$ python3 -q
>>> import numpy as np
>>> np.set_printoptions(precision=3, suppress=True, linewidth=140)
>>> def tidy(a):
...     return np.round(a, 3) + 0
... 
>>> E = np.load("data.npy")
>>> print(E)
[[ 0. -3.  1. -1.  1.]
 [-3.  8. -3.  3. -3.]
 [ 1. -3.  0. -1.  1.]
 [-1.  3. -1.  0. -1.]
 [ 1. -3.  1. -1.  0.]]
>>> vals, evecs = np.linalg.eig(E)
>>> print(tidy(np.sort(np.linalg.eigvals(E.T))))
[-1. -1. -1. -1. 12.]
>>> print(tidy(np.sort(np.linalg.eigvals(E @ E))))
[  1.   1.   1.   1. 144.]
>>> print(tidy(np.sort(np.linalg.eigvals(np.linalg.inv(E)))))
[-1.    -1.    -1.    -1.     0.083]
>>> q = E.astype(float).copy()
>>> for j in range(5):
...     q[:, j] -= q[:, :j] @ (q[:, :j].T @ q[:, j])
...     q[:, j] /= np.linalg.norm(q[:, j])
... 
>>> print(tidy(q.T @ q))
[[1. 0. 0. 0. 0.]
 [0. 1. 0. 0. 0.]
 [0. 0. 1. 0. 0.]
 [0. 0. 0. 1. 0.]
 [0. 0. 0. 0. 1.]]
>>> print(tidy(q.T @ E))
[[ 3.464 -9.526  3.175 -3.175  3.175]
 [ 0.     3.041 -0.904  0.904 -0.904]
 [ 0.     0.     1.048 -0.095  0.095]
 [ 0.     0.     0.     1.044 -0.086]
 [ 0.     0.     0.     0.     1.041]]
>>> print(np.all(np.linalg.eigvalsh(E) > 0))
False
>>> print([round(float(np.linalg.det(E[:i, :i])), 2) + 0 for i in range(1, 6)])
[0.0, -9.0, 10.0, -11.0, 12.0]
>>> left, sigma, Vh = np.linalg.svd(E)
>>> print(tidy(sigma))
[12.  1.  1.  1.  1.]
>>> Y = left[:, :1] @ np.diag(sigma[:1]) @ Vh[:1]
>>> print(tidy(np.linalg.norm(E - Y) / np.linalg.norm(E)))
0.164
>>> print(tidy(np.abs(E - Y).max()))
0.923
>>> print(np.linalg.matrix_rank(E, rtol=0.05))
5
>>> vals, evecs = np.linalg.eigh(E)
>>> print(tidy(vals))
[-1. -1. -1. -1. 12.]
>>> arr = np.array([[3, 0, 3, 0, 3, 0],
...     [2, 0, 2, 0, 2, 0],
...     [3, 1, 3, 1, 3, 1],
...     [3, 0, 3, 0, 3, 0],
...     [2, 0, 2, 0, 2, 0],
...     [3, 1, 3, 1, 3, 1]])
>>> print(arr)
[[3 0 3 0 3 0]
 [2 0 2 0 2 0]
 [3 1 3 1 3 1]
 [3 0 3 0 3 0]
 [2 0 2 0 2 0]
 [3 1 3 1 3 1]]
>>> rk = np.linalg.matrix_rank(arr)
>>> print(rk)
2
>>> N = np.linalg.svd(arr)[2][rk:].T
>>> print([int(np.linalg.matrix_rank(arr[:i])) for i in range(1, len(arr) + 1)])
[1, 1, 2, 2, 2, 2]
>>> print(tidy(N @ N.T))
[[ 0.667  0.    -0.333  0.    -0.333  0.   ]
 [ 0.     0.667  0.    -0.333  0.    -0.333]
 [-0.333  0.     0.667  0.    -0.333  0.   ]
 [ 0.    -0.333  0.     0.667  0.    -0.333]
 [-0.333  0.    -0.333  0.     0.667  0.   ]
 [ 0.    -0.333  0.    -0.333  0.     0.667]]
>>> print(tidy(arr @ N))
[[0. 0. 0. 0.]
 [0. 0. 0. 0.]
 [0. 0. 0. 0.]
 [0. 0. 0. 0.]
 [0. 0. 0. 0.]
 [0. 0. 0. 0.]]
>>> print(N.shape)
(6, 4)
>>> print([int(np.linalg.matrix_rank(np.delete(arr, i, axis=0))) for i in range(6)])
[2, 2, 2, 2, 2, 2]
>>> print([int(np.linalg.matrix_rank(arr[:, :j + 1])) for j in range(6)])
[1, 2, 2, 2, 2, 2]
>>> print(np.argsort(-np.linalg.norm(arr, axis=0).round(6), kind="stable")[:3])
[0 2 4]
>>> print([round(float(x), 3) for x in np.linalg.svd(arr, compute_uv=False)[:3]])
[11.598, 1.865, 0.0]
>>> print(np.linalg.cond(arr) > 100)
True
>>> print(tidy(np.linalg.norm(arr, 2) / np.linalg.norm(arr)))
0.987
>>> print(tidy(np.linalg.norm(arr[1], 1)), tidy(np.linalg.norm(arr[1], np.inf)))
6.0 2.0
>>> print(np.linalg.norm(arr, axis=1).argmax())
2
>>> print(tidy(np.linalg.norm(arr, 1)), tidy(np.linalg.norm(arr, np.inf)))
16.0 12.0
>>> left, sigma, Vh = np.linalg.svd(arr)
>>> print(tidy(sigma))
[11.598  1.865  0.     0.     0.     0.   ]
>>> Y = left[:, :2] @ np.diag(sigma[:2]) @ Vh[:2]
>>> print(tidy(Y))
[[3. 0. 3. 0. 3. 0.]
 [2. 0. 2. 0. 2. 0.]
 [3. 1. 3. 1. 3. 1.]
 [3. 0. 3. 0. 3. 0.]
 [2. 0. 2. 0. 2. 0.]
 [3. 1. 3. 1. 3. 1.]]
>>> print(np.linalg.matrix_rank(Y))
2
>>> left, sigma, Vh = np.linalg.svd(arr)
>>> evecs = Vh[:(sigma > 1e-8).sum()]
>>> rng = np.random.default_rng(386)
>>> x = arr[2] + 2 * arr[3] + rng.integers(2) * np.eye(6)[3]
>>> print(x)
[9. 1. 9. 1. 9. 1.]
>>> print(tidy(np.linalg.norm(x - evecs.T @ evecs @ x)))
0.0
>>> F = np.load("test4.npy")
>>> print(tidy(F))
[[0.286 0.286 0.143 0.286]
 [0.333 0.333 0.167 0.167]
 [0.333 0.167 0.5   0.   ]
 [0.286 0.143 0.286 0.286]]
>>> print(tidy(np.linalg.norm(E) ** 2 / np.linalg.norm(E, 2) ** 2))
1.028
>>> print(np.unique(arr.round(6), axis=0).shape)
(3, 6)
>>> print(tidy(arr @ np.linalg.pinv(arr) @ arr))
[[3. 0. 3. 0. 3. 0.]
 [2. 0. 2. 0. 2. 0.]
 [3. 1. 3. 1. 3. 1.]
 [3. 0. 3. 0. 3. 0.]
 [2. 0. 2. 0. 2. 0.]
 [3. 1. 3. 1. 3. 1.]]
>>> print(np.linalg.lstsq(arr[:-1].T, arr[-1])[2])
2
>>> print(tidy(np.kron(np.eye(2, dtype=int), F)))
[[0.286 0.286 0.143 0.286 0.    0.    0.    0.   ]
 [0.333 0.333 0.167 0.167 0.    0.    0.    0.   ]
 [0.333 0.167 0.5   0.    0.    0.    0.    0.   ]
 [0.286 0.143 0.286 0.286 0.    0.    0.    0.   ]
 [0.    0.    0.    0.    0.286 0.286 0.143 0.286]
 [0.    0.    0.    0.    0.333 0.333 0.167 0.167]
 [0.    0.    0.    0.    0.333 0.167 0.5   0.   ]
 [0.    0.    0.    0.    0.286 0.143 0.286 0.286]]
>>> print(tidy(np.linalg.eigvals(F)))
[ 1.   +0.j    -0.021+0.j     0.213+0.086j  0.213-0.086j]
>>> print(tidy(np.linalg.det(F[::-1])))
-0.001
>>> print(tidy(np.linalg.det(F.T)))
-0.001
>>> print(tidy(np.linalg.det(2 * F)), tidy(np.linalg.det(F)))
-0.018 -0.001
>>> K = np.loadtxt("dump.csv", delimiter=",")
>>> print(K)
[[-0.7   -1.    -0.5    2.6    1.4  ]
 [ 0.4   -0.2   -0.5    0.7    1.1  ]
 [ 0.    -0.3   -1.1    1.3    1.2  ]
 [-0.5    0.4    0.8   -0.7   -1.2  ]
 [ 0.326 -0.197 -0.453  0.599  1.149]]
>>> Y = E + rng.integers(-2, 3, (5, 1)) @ rng.integers(-2, 3, (1, 5))
>>> print(Y)
[[ 1. -4.  1. -3.  1.]
 [-5. 10. -3.  7. -3.]
 [ 2. -4.  0. -3.  1.]
 [ 0.  2. -1. -2. -1.]
 [ 0. -2.  1.  1.  0.]]
>>> print(tidy(np.linalg.svd(Y - E, compute_uv=False)))
[6.928 0.    0.    0.    0.   ]
>>> print(np.abs(Y - E).sum(axis=1))
[4. 8. 4. 4. 4.]
>>> print(np.linalg.matrix_rank(Y - E, tol=1e-8))
1
>>> print(Y - E)
[[ 1. -1.  0. -2.  0.]
 [-2.  2.  0.  4.  0.]
 [ 1. -1.  0. -2.  0.]
 [ 1. -1.  0. -2.  0.]
 [-1.  1.  0.  2.  0.]]
>>> lab = rng.permutation(5)
>>> Y = K[:, lab] * rng.choice([-1, 1], 5)
>>> print(Y)
[[ 1.     0.5   -1.4   -0.7   -2.6  ]
 [ 0.2    0.5   -1.1    0.4   -0.7  ]
 [ 0.3    1.1   -1.2    0.    -1.3  ]
 [-0.4   -0.8    1.2   -0.5    0.7  ]
 [ 0.197  0.453 -1.149  0.326 -0.599]]
>>> left, _, Vh = np.linalg.svd(K.T @ Y)
>>> print(lab)
[1 2 4 0 3]
>>> print(tidy(left @ Vh))
[[ 0.  0.  0.  1.  0.]
 [-1.  0.  0.  0.  0.]
 [ 0. -1.  0.  0.  0.]
 [ 0.  0.  0.  0. -1.]
 [ 0.  0. -1.  0.  0.]]
>>> print(tidy(np.linalg.lstsq(K, Y)[0]))
[[ 0.  0.  0.  1.  0.]
 [-1.  0.  0.  0.  0.]
 [ 0. -1.  0.  0.  0.]
 [ 0.  0.  0.  0. -1.]
 [ 0.  0. -1.  0.  0.]]
>>> q = Y.astype(float).copy()
>>> for j in range(5):
...     q[:, j] -= q[:, :j] @ (q[:, :j].T @ q[:, j])
...     q[:, j] /= np.linalg.norm(q[:, j])
... 
>>> print(tidy(q.T @ q))
[[1. 0. 0. 0. 0.]
 [0. 1. 0. 0. 0.]
 [0. 0. 1. 0. 0.]
 [0. 0. 0. 1. 0.]
 [0. 0. 0. 0. 1.]]
>>> Y = np.array([[2, 9, 4], [6, 7, 6], [7, 1, 4], [7, 0, 6], [4, 7, 9]])
>>> print(np.vstack([K, Y.T]).shape)
(8, 5)
>>> print(np.linalg.matrix_rank(K @ Y))
3
>>> Y = np.linalg.inv(K)
>>> print(tidy(np.linalg.inv(Y)))
[[-0.7   -1.    -0.5    2.6    1.4  ]
 [ 0.4   -0.2   -0.5    0.7    1.1  ]
 [ 0.    -0.3   -1.1    1.3    1.2  ]
 [-0.5    0.4    0.8   -0.7   -1.2  ]
 [ 0.326 -0.197 -0.453  0.599  1.149]]
>>> print(tidy(K @ Y))
[[1. 0. 0. 0. 0.]
 [0. 1. 0. 0. 0.]
 [0. 0. 1. 0. 0.]
 [0. 0. 0. 1. 0.]
 [0. 0. 0. 0. 1.]]
>>> print((np.abs(Y) > 1e-9).astype(int))
[[1 1 1 1 1]
 [1 1 1 1 1]
 [1 1 1 1 1]
 [1 1 1 1 1]
 [1 1 1 1 1]]
>>> print(np.allclose(Y, K.T))
False
>>> W0 = np.loadtxt("case2.csv", delimiter=",")
>>> print(W0)
[[ 0.  0.  0. -2.]
 [ 1.  2. -1.  1.]
 [ 0. -5.  0.  1.]]
>>> Y = W0 / np.sqrt((W0 ** 2).mean(axis=1, keepdims=True))
>>> print(W0 - W0.mean(axis=1, keepdims=True))
[[ 0.5   0.5   0.5  -1.5 ]
 [ 0.25  1.25 -1.75  0.25]
 [ 1.   -4.    1.    2.  ]]
>>> print(np.linalg.matrix_rank(W0 - W0.mean(axis=1, keepdims=True)))
3
>>> print(Y[0])
[ 0.  0.  0. -2.]
>>> W1 = np.array([[1, -1], [1, -1], [2, -1], [0, 0]])
>>> beta = np.array([-3, 5])
>>> act = np.maximum(W0 @ W1 + beta, 0)
>>> print((act > 0).astype(int))
[[0 1]
 [0 1]
 [0 1]]
>>> print(np.linalg.matrix_rank(act))
1
>>> print(act)
[[ 0.  5.]
 [ 0.  3.]
 [ 0. 10.]]
>>> W2 = np.array([[6, 8, 5], [3, 7, 9]])
>>> print(act @ W2)
[[15. 35. 45.]
 [ 9. 21. 27.]
 [30. 70. 90.]]
>>> print(W1 @ W2)
[[ 3  1 -4]
 [ 3  1 -4]
 [ 9  9  1]
 [ 0  0  0]]
>>> f = np.array([0, 2])
>>> print(np.convolve(act[2], f))
[ 0.  0. 20.]
>>> print(np.polyval(f, act[2]))
[2. 2.]
>>> Y = W0 / np.linalg.norm(W0, axis=1, keepdims=True)
>>> G = Y @ Y.T
>>> print((np.abs(G) > 0.9).astype(int))
[[1 0 0]
 [0 1 0]
 [0 0 1]]
>>> print(tidy(np.degrees(np.arccos(np.clip(G[1, 2], -1, 1)))))
131.846
>>> print(tidy(G))
[[ 1.    -0.378 -0.196]
 [-0.378  1.    -0.667]
 [-0.196 -0.667  1.   ]]
>>> print(tidy(G[1]))
[-0.378  1.    -0.667]
>>> print(np.argwhere(np.triu(np.abs(G) > 0.95, 1)))
[]
